$ python -q
>>> import numpy as np
>>> np.set_printoptions(precision=2, suppress=True, linewidth=100, legacy="1.25")
>>> O, _ = np.linalg.qr(np.array([[0.2, -0.4, 0.2, 1.4],
...     [-0.6, -0.5, -1.1, -0.4],
...     [0.9, 1.8, 1.3, 0.5],
...     [-1.4, 0.4, 1.1, -0.2]]))
>>> vals = np.array([-9, 4, -9, -4])
>>> K = O @ np.diag(vals) @ O.T
>>> K
array([[-5.23,  2.65, -1.54, -1.59],
       [ 2.65, -7.11, -0.57, -0.8 ],
       [-1.54, -0.57, -0.36,  5.57],
       [-1.59, -0.8 ,  5.57, -5.3 ]])
>>> B = np.linalg.inv(K)
>>> np.linalg.det(K) * B
array([[ 214.15,   60.14,  140.69,   74.69],
       [  60.14,  193.25,   84.73,   41.95],
       [ 140.69,   84.73, -131.72, -193.46],
       [  74.69,   41.95, -193.46,   12.32]])
>>> (np.abs(B) > 1e-9).astype(int)
array([[1, 1, 1, 1],
       [1, 1, 1, 1],
       [1, 1, 1, 1],
       [1, 1, 1, 1]])
>>> np.allclose(B, K.T)
False
>>> np.linalg.inv(B)
array([[-5.23,  2.65, -1.54, -1.59],
       [ 2.65, -7.11, -0.57, -0.8 ],
       [-1.54, -0.57, -0.36,  5.57],
       [-1.59, -0.8 ,  5.57, -5.3 ]])
>>> np.round(np.linalg.det(K) * np.linalg.det(B), 2)
1.0
>>> print(B)
[[-0.17 -0.05 -0.11 -0.06]
 [-0.05 -0.15 -0.07 -0.03]
 [-0.11 -0.07  0.1   0.15]
 [-0.06 -0.03  0.15 -0.01]]
>>> vals, vecs = np.linalg.eig(B)
>>> round(float(np.prod(vals)), 2)
-0.0
>>> hat = np.triu(np.array([[0, 0, 1, 3], [1, 0, 1, 1], [0, 3, 3, 3], [3, 1, 0, 2]]), 1) + np.eye(4)
>>> B = hat @ K @ np.linalg.inv(hat)
>>> round(np.linalg.det(B), 2)
-1296.0
>>> B = np.array([[-1, 2, 1], [3, 2, 3], [1, 1, -1], [0, 2, 2]])
>>> np.linalg.matrix_rank(np.vstack([K, B.T]))
4
>>> K @ B
array([[ 11.63,  -9.88,   1.09],
       [-24.54, -11.08, -19.7 ],
       [ -0.53,   6.56,   8.26],
       [  4.77,  -9.8 , -20.16]])
>>> B.T @ K.T
array([[ 11.63, -24.54,  -0.53,   4.77],
       [ -9.88, -11.08,   6.56,  -9.8 ],
       [  1.09, -19.7 ,   8.26, -20.16]])
>>> arr = np.load("m.npy")
>>> arr
array([[0, 1, 0],
       [1, 0, 0],
       [0, 0, 1]])
>>> rng = np.random.default_rng(1413)
>>> B = arr + rng.integers(-2, 3, (3, 1)) @ rng.integers(-2, 3, (1, 3))
>>> B
array([[-1,  1, -1],
       [ 3,  0,  2],
       [ 1,  0,  2]])
>>> B - arr
array([[-1,  0, -1],
       [ 2,  0,  2],
       [ 1,  0,  1]])
>>> print(np.linalg.matrix_rank(B - arr, tol=1e-8))
1
>>> print(np.round(np.linalg.svd(B - arr, compute_uv=False), 2) + 0)
[3.46 0.   0.  ]
>>> round(np.linalg.eigvalsh(K).min(), 2)
-9.0
>>> np.all(np.linalg.eigvalsh(K) > 0)
False
>>> vals, vecs = np.linalg.eigh(arr)
>>> x = np.array([8, -7, 6])
>>> vecs * np.maximum(vals, 0) @ vecs.T
array([[0.5, 0.5, 0. ],
       [0.5, 0.5, 0. ],
       [0. , 0. , 1. ]])
>>> print(np.round(vecs * np.abs(vals) @ vecs.T, 2) + 0)
[[1. 0. 0.]
 [0. 1. 0.]
 [0. 0. 1.]]
>>> np.linalg.eigvalsh(arr[1:, 1:])
array([0., 1.])
>>> np.round(x @ arr @ x / (x @ x), 2), vals[0], vals[-1]
(-0.51, -1.0, 1.0)
>>> print(np.abs(arr).sum(axis=1).max(), np.abs(vals).max())
1 1.0
>>> feats = np.array([[-1.0, -1.2, -1.0, -0.2],
...     [-0.6, -0.3, -1.9, -0.2],
...     [1.3, -1.1, -1.0, 0.0],
...     [1.2, -0.1, 0.0, 0.0],
...     [-0.4, 0.1, 0.6, -2.0],
...     [1.2, -0.2, -0.3, -0.9],
...     [-0.1, -0.2, -1.4, -0.9],
...     [-0.6, -2.8, 0.1, -0.1],
...     [1.4, -0.4, -0.8, -0.3],
...     [-0.5, 0.4, -0.5, 0.7],
...     [-1.3, 0.5, 0.3, 1.2],
...     [-1.1, -1.2, -0.5, 0.2],
...     [1.4, -0.5, 1.2, 0.7]])
>>> feats[:, 3] = 2 * feats[:, 1] + 0.1 * rng.normal(size=13)
>>> feats
array([[-1.  , -1.2 , -1.  , -2.28],
       [-0.6 , -0.3 , -1.9 , -0.62],
       [ 1.3 , -1.1 , -1.  , -2.23],
       [ 1.2 , -0.1 ,  0.  , -0.09],
       [-0.4 ,  0.1 ,  0.6 ,  0.19],
       [ 1.2 , -0.2 , -0.3 , -0.39],
       [-0.1 , -0.2 , -1.4 , -0.45],
       [-0.6 , -2.8 ,  0.1 , -5.64],
       [ 1.4 , -0.4 , -0.8 , -0.65],
       [-0.5 ,  0.4 , -0.5 ,  0.84],
       [-1.3 ,  0.5 ,  0.3 ,  0.88],
       [-1.1 , -1.2 , -0.5 , -2.46],
       [ 1.4 , -0.5 ,  1.2 , -1.16]])
>>> np.linalg.norm(arr, axis=0)
array([1., 1., 1.])
>>> arr[:, 2] @ arr[:, 0]
0
>>> arr @ arr.T
array([[1, 0, 0],
       [0, 1, 0],
       [0, 0, 1]])
>>> np.linalg.svd(arr, compute_uv=False)
array([1., 1., 1.])
>>> B = np.c_[feats[:, :2] @ np.array([[0, 1], [-1, -1]]), np.array([3, 2, 1, 3, 2, 3, 1, 1, 1, 2, 0, 3, 2])]
>>> B
array([[ 1.2,  0.2,  3. ],
       [ 0.3, -0.3,  2. ],
       [ 1.1,  2.4,  1. ],
       [ 0.1,  1.3,  3. ],
       [-0.1, -0.5,  2. ],
       [ 0.2,  1.4,  3. ],
       [ 0.2,  0.1,  1. ],
       [ 2.8,  2.2,  1. ],
       [ 0.4,  1.8,  1. ],
       [-0.4, -0.9,  2. ],
       [-0.5, -1.8,  0. ],
       [ 1.2,  0.1,  3. ],
       [ 0.5,  1.9,  2. ]])
>>> np.round(np.linalg.lstsq(feats, B[:, 0])[0], 2) + 0
array([ 0., -1.,  0.,  0.])
>>> np.linalg.matrix_rank(np.c_[feats, B])
5
>>> np.round(np.linalg.norm(B - feats @ np.linalg.lstsq(feats, B)[0], axis=0), 2) + 0
array([0. , 0. , 6.1])
>>> gram = np.cov(feats, rowvar=False)
>>> print(np.corrcoef(feats.T))
[[1.   0.08 0.15 0.09]
 [0.08 1.   0.05 1.  ]
 [0.15 0.05 1.   0.03]
 [0.09 1.   0.03 1.  ]]
>>> gram.shape
(4, 4)
>>> np.argwhere(np.triu(np.abs(np.corrcoef(feats.T)) > 0.8, 1))
array([[1, 3]])
>>> round(np.corrcoef(feats[:, 1], feats[:, 0])[0, 1], 2)
0.08
>>> print(np.round(np.linalg.eigvalsh(gram)[::-1], 2) + 0)
[3.85 1.15 0.68 0.  ]
>>> Uu, sigma, vt = np.linalg.svd(feats)
>>> sigma
array([8.12, 3.72, 3.08, 0.13])
>>> B = Uu[:, :3] @ np.diag(sigma[:3]) @ vt[:3]
>>> print(np.round(np.linalg.norm(feats - B, 2), 2), round(sigma[3], 2))
0.13 0.13
>>> np.linalg.matrix_rank(B)
3
>>> print(np.linalg.matrix_rank(feats, rtol=0.05))
3
>>> print(round(np.abs(feats - B).max(), 2))
0.05
>>> np.round(np.linalg.eigvalsh(arr).min(), 2)
-1.0
>>> print(np.all(np.linalg.eigvalsh(arr) > 0))
False
>>> [round(float(np.linalg.det(arr[:i, :i])), 2) + 0 for i in range(1, 4)]
[0.0, -1.0, -1.0]
>>> A = np.load("x.npy")
>>> print(A)
[[ 9  6  2 10]
 [ 5  2 -2  6]
 [11  8  4 12]
 [ 4  1 -3  5]
 [12  9  5 13]]
>>> gram = A.T @ A
>>> np.round(np.linalg.eigvalsh(gram)[::-1], 2) + 0
array([1068.14,   36.86,    0.  ,    0.  ])
>>> np.allclose(gram, gram.T)
True
>>> (A @ A.T).shape
(5, 5)
>>> np.diag(gram)
array([387, 186,  58, 474])
>>> print(gram)
[[387 264 100 428]
 [264 186  82 290]
 [100  82  58 106]
 [428 290 106 474]]
>>> print(np.linalg.matrix_rank(A, rtol=0.1))
2
>>> print(np.linalg.cond(A) > 100)
True
>>> B = A / np.linalg.norm(A, axis=1, keepdims=True)
>>> gram = B @ B.T
>>> gram[0]
array([1.  , 0.92, 1.  , 0.81, 0.99])
>>> Uu, sigma, vt = np.linalg.svd(A)
>>> vecs = vt[:(sigma > 1e-8).sum()]
>>> x = A[1] + 2 * A[0] + rng.integers(2) * np.eye(4)[1]
>>> x
array([23., 15.,  2., 26.])
>>> np.diag(vecs.T @ vecs)
array([0.38, 0.26, 0.83, 0.52])
>>> Uu, sigma, vt = np.linalg.svd(A)
>>> sigma.round(2) + 0
array([32.68,  6.07,  0.  ,  0.  ])
>>> B = Uu[:, :2] @ np.diag(sigma[:2]) @ vt[:2]
>>> print(B)
[[ 9.  6.  2. 10.]
 [ 5.  2. -2.  6.]
 [11.  8.  4. 12.]
 [ 4.  1. -3.  5.]
 [12.  9.  5. 13.]]
>>> np.linalg.matrix_rank(A, rtol=0.05)
2
>>> E = np.array([[-0.1, -0.6, -0.8, -0.3],
...     [-1.7, -0.5, -0.6, 0.4],
...     [0.8, -0.2, -1.8, 0.7],
...     [0.5, -0.1, 0.1, 0.2]])
>>> round(float(np.trace(E)), 2)
-2.2
>>> np.sort(np.abs(np.linalg.eigvals(E)))
array([0.63, 0.63, 1.54, 1.54])
>>> (E - E.T) / 2
array([[ 0.  ,  0.55, -0.8 , -0.4 ],
       [-0.55,  0.  , -0.2 ,  0.25],
       [ 0.8 ,  0.2 ,  0.  ,  0.3 ],
       [ 0.4 , -0.25, -0.3 ,  0.  ]])
>>> round(float(np.linalg.det(E)), 2)
0.95
>>> np.allclose(E @ E.T, E.T @ E)
False
>>> E @ E
array([[ 0.24,  0.55,  1.85, -0.83],
       [ 0.74,  1.35,  2.78, -0.03],
       [-0.83, -0.09,  2.79, -1.44],
       [ 0.3 , -0.29, -0.5 , -0.08]])
>>> round(np.abs(np.linalg.eigvals(E)).max(), 2)
1.54
>>> B = E / np.sqrt((E ** 2).mean(axis=1, keepdims=True))
>>> np.round(E - E.mean(axis=1, keepdims=True), 2) + 0
array([[ 0.35, -0.15, -0.35,  0.15],
       [-1.1 ,  0.1 ,  0.  ,  1.  ],
       [ 0.92, -0.08, -1.68,  0.82],
       [ 0.32, -0.28, -0.07,  0.03]])
>>> B[1]
array([-1.78, -0.52, -0.63,  0.42])
>>> idx = rng.permutation(4)
>>> idx
array([3, 2, 1, 0])
>>> B = E[idx][:, idx]
>>> print(B)
[[ 0.2  0.1 -0.1  0.5]
 [ 0.7 -1.8 -0.2  0.8]
 [ 0.4 -0.6 -0.5 -1.7]
 [-0.3 -0.8 -0.6 -0.1]]
>>> np.diag(B)
array([ 0.2, -1.8, -0.5, -0.1])
>>> np.allclose(B, E)
False
>>> np.sort(np.abs(np.linalg.eigvals(B)))
array([0.63, 0.63, 1.54, 1.54])
>>> J = np.load("mat.npy")
>>> J
array([[2, 2, 2],
       [2, 4, 4],
       [2, 4, 6]])
>>> C = feats[[0, 1]].astype(float)
>>> for _ in range(3):
...     idx = np.linalg.norm(feats[:, None] - C, axis=-1).argmin(axis=1)
...     C = np.array([feats[idx == j].mean(axis=0) for j in range(2)])
... 
>>> idx
array([0, 1, 0, 1, 1, 1, 1, 0, 1, 1, 1, 0, 1])
>>> print(C)
[[-0.35 -1.57 -0.6  -3.15]
 [ 0.26 -0.08 -0.31 -0.16]]
>>> np.abs(C[1] - C[0]).argmax()
3
>>> np.bincount(idx)
array([4, 9])
>>> C[1] - C[0]
array([0.61, 1.5 , 0.29, 2.99])
>>> W0 = np.load("sample12.npy")
>>> W0
array([[-6.,  0.,  3.,  0.],
       [ 0., -1.,  0.,  1.],
       [ 0.,  0., -2., -2.],
       [ 0.,  3.,  1., -1.]])
>>> Uu, sigma, vt = np.linalg.svd(W0)
>>> sigma
array([6.8 , 3.54, 2.68, 0.19])
>>> B = Uu[:, :3] @ np.diag(sigma[:3]) @ vt[:3]
>>> print(np.linalg.matrix_rank(B))
3
>>> theta = np.radians(45)
>>> Rm = np.eye(4)
>>> Rm[0, 0] = Rm[1, 1] = np.cos(theta)
>>> Rm[0, 1], Rm[1, 0] = -np.sin(theta), np.sin(theta)
>>> Rm
array([[ 0.71, -0.71,  0.  ,  0.  ],
       [ 0.71,  0.71,  0.  ,  0.  ],
       [ 0.  ,  0.  ,  1.  ,  0.  ],
       [ 0.  ,  0.  ,  0.  ,  1.  ]])
>>> B = W0 @ Rm.T
>>> B
array([[-4.24, -4.24,  3.  ,  0.  ],
       [ 0.71, -0.71,  0.  ,  1.  ],
       [ 0.  ,  0.  , -2.  , -2.  ],
       [-2.12,  2.12,  1.  , -1.  ]])
>>> np.abs(B - W0).max(axis=0)
array([2.12, 4.24, 0.  , 0.  ])
>>> np.allclose(W0 @ W0.T, B @ B.T)
True
>>> np.linalg.svd(W0, compute_uv=False), np.linalg.svd(B, compute_uv=False)
(array([6.8 , 3.54, 2.68, 0.19]), array([6.8 , 3.54, 2.68, 0.19]))
>>> round(float(np.linalg.norm(W0, "nuc")), 2)
13.21
>>> np.round(np.linalg.norm(W0, 2), 2)
6.8
>>> np.linalg.norm(W0, axis=1).argmax()
0
>>> print(round(np.linalg.norm(W0[3], 1), 2), round(float(np.linalg.norm(W0[3], np.inf)), 2))
5.0 3.0
>>> idx = rng.permutation(4)
>>> print(idx)
[1 0 3 2]
>>> B = W0[idx][:, idx]
>>> np.trace(B)
-10.0
>>> B
array([[-1.,  0.,  1.,  0.],
       [ 0., -6.,  0.,  3.],
       [ 3.,  0., -1.,  1.],
       [ 0.,  0., -2., -2.]])
>>> theta = np.deg2rad(15)
>>> X = np.eye(5)
>>> X[np.ix_([0, 4], [0, 4])] = [[np.cos(theta), -np.sin(theta)], [np.sin(theta), np.cos(theta)]]
>>> X
array([[ 0.97,  0.  ,  0.  ,  0.  , -0.26],
       [ 0.  ,  1.  ,  0.  ,  0.  ,  0.  ],
       [ 0.  ,  0.  ,  1.  ,  0.  ,  0.  ],
       [ 0.  ,  0.  ,  0.  ,  1.  ,  0.  ],
       [ 0.26,  0.  ,  0.  ,  0.  ,  0.97]])
>>> X[:, 4] @ X[:, 3]
0.0
>>> np.round(X.T @ X, 2) + 0
array([[1., 0., 0., 0., 0.],
       [0., 1., 0., 0., 0.],
       [0., 0., 1., 0., 0.],
       [0., 0., 0., 1., 0.],
       [0., 0., 0., 0., 1.]])
>>> np.linalg.pinv(X)
array([[ 0.97,  0.  ,  0.  ,  0.  ,  0.26],
       [ 0.  ,  1.  ,  0.  ,  0.  ,  0.  ],
       [ 0.  ,  0.  ,  1.  ,  0.  ,  0.  ],
       [ 0.  ,  0.  ,  0.  ,  1.  ,  0.  ],
       [-0.26,  0.  ,  0.  ,  0.  ,  0.97]])
>>> np.linalg.svd(X, compute_uv=False)
array([1., 1., 1., 1., 1.])
>>> np.round(X @ X.T, 2) + 0
array([[1., 0., 0., 0., 0.],
       [0., 1., 0., 0., 0.],
       [0., 0., 1., 0., 0.],
       [0., 0., 0., 1., 0.],
       [0., 0., 0., 0., 1.]])
>>> X[1] @ X[2]
0.0
>>> round(float(np.linalg.norm(X, 1)), 2), round(np.linalg.norm(X, np.inf), 2)
(1.22, 1.22)
>>> round(np.linalg.norm(X, "nuc"), 2)
5.0
>>> print(round(np.linalg.norm(X[1], 1), 2), round(np.linalg.norm(X[1], np.inf), 2))
1.0 1.0
>>> print(round(float(np.linalg.norm(X, 2)), 2))
1.0
>>> O = E.astype(float).copy()
>>> for j in range(4):
...     O[:, j] -= O[:, :j] @ (O[:, :j].T @ O[:, j])
...     O[:, j] /= np.linalg.norm(O[:, j])
... 
>>> O
array([[-0.05, -0.8 ,  0.39, -0.46],
       [-0.87, -0.26, -0.25,  0.33],
       [ 0.41, -0.48, -0.76,  0.14],
       [ 0.26, -0.26,  0.45,  0.81]])
>>> print(O - O[0])
[[ 0.    0.    0.    0.  ]
 [-0.82  0.54 -0.64  0.79]
 [ 0.46  0.32 -1.15  0.6 ]
 [ 0.31  0.53  0.06  1.27]]
>>> print(np.count_nonzero(O))
16
>>> round(float(np.linalg.norm(O)), 2)
2.0
>>> O.mean(axis=0)
array([-0.06, -0.45, -0.04,  0.21])
>>> np.unravel_index(np.abs(O).argmax(), O.shape)
(1, 0)
>>> print(O.shape)
(4, 4)
